% ipython --no-banner

In [1]: import numpy as np

In [2]: np.set_printoptions(suppress=True, linewidth=100)

In [3]: Z = np.sign(np.array([[0, 1, -2, 1], [1, -1, 1, 0], [2, 1, 2, 1], [2, 1, 2, 0]]))

In [4]: B = (np.tril(Z, -1) + np.eye(4)) @ (np.triu(Z, 1) + np.eye(4))

In [5]: vals = np.array([-2, 0, 2, 2])

In [6]: arr = np.rint(B * vals @ np.linalg.inv(B)) + 0

In [7]: arr
Out[7]: 
array([[ -4.,   8., -16.,  10.],
       [ -4.,   6., -12.,   8.],
       [ -4.,   4., -10.,   8.],
       [ -4.,   4., -12.,  10.]])

In [8]: np.round(arr @ np.linalg.pinv(arr) @ arr, 3)
Out[8]: 
array([[ -4.,   8., -16.,  10.],
       [ -4.,   6., -12.,   8.],
       [ -4.,   4., -10.,   8.],
       [ -4.,   4., -12.,  10.]])

In [9]: np.linalg.lstsq(arr[:-1].T, arr[-1])[2]
Out[9]: np.int32(3)

In [10]: np.abs(np.diag(np.linalg.qr(arr)[1])) > 1e-9
Out[10]: array([ True,  True,  True, False])

In [11]: m1 = np.load("dump.npy")

In [12]: m1.round(3)
Out[12]: 
array([[ 11.173,  10.696,   7.96 , -21.313,  -3.834],
       [ 10.828,  10.165,   7.921, -20.265,  -3.765],
       [  8.075,   6.16 ,   7.173, -13.209,  -3.202],
       [  4.877,   2.057,   5.438,  -7.434,  -2.489],
       [  3.263,   0.268,   4.222,  -5.306,  -2.074],
       [  1.95 ,  -0.971,   3.037,  -3.872,  -1.676],
       [  0.939,  -1.683,   1.961,  -2.865,  -1.291],
       [  0.185,  -1.86 ,   0.974,  -1.996,  -0.871],
       [  0.083,  -1.816,   0.81 ,  -1.833,  -0.788],
       [  0.08 ,  -1.814,   0.804,  -1.828,  -0.786],
       [  2.69 ,   6.507,   1.806,   4.854,   1.015],
       [  3.451,   8.014,   2.479,   6.066,   1.176],
       [  5.811,  12.418,   4.724,   9.822,   1.579],
       [  6.31 ,  13.313,   5.221,  10.622,   1.652],
       [  8.661,  17.421,   7.642,  14.443,   1.96 ],
       [ 11.979,  22.992,  11.223,  19.973,   2.322],
       [ 15.756,  29.12 ,  15.467,  26.461,   2.671],
       [ 16.253,  29.915,  16.037,  27.33 ,   2.713],
       [ 17.924,  32.564,  17.967,  30.272,   2.85 ],
       [ 18.232,  33.049,  18.325,  30.817,   2.874],
       [ 21.671,  38.416,  22.377,  36.991,   3.131],
       [ 25.862,  44.84 ,  27.419,  44.689,   3.413],
       [ 28.261,  48.472,  30.352,  49.177,   3.563],
       [ 29.593,  50.475,  31.993,  51.691,   3.643]])

In [13]: ang = np.radians(120)

In [14]: R = np.eye(5)

In [15]: R[1, 1] = R[3, 3] = np.cos(ang)

In [16]: R[1, 3], R[3, 1] = -np.sin(ang), np.sin(ang)

In [17]: R.round(3)
Out[17]: 
array([[ 1.   ,  0.   ,  0.   ,  0.   ,  0.   ],
       [ 0.   , -0.5  ,  0.   , -0.866,  0.   ],
       [ 0.   ,  0.   ,  1.   ,  0.   ,  0.   ],
       [ 0.   ,  0.866,  0.   , -0.5  ,  0.   ],
       [ 0.   ,  0.   ,  0.   ,  0.   ,  1.   ]])

In [18]: B = m1 @ R.T

In [19]: np.allclose(m1 @ m1.T, B @ B.T)
Out[19]: True

In [20]: np.allclose(np.linalg.norm(m1, axis=1), np.linalg.norm(B, axis=1))
Out[20]: True
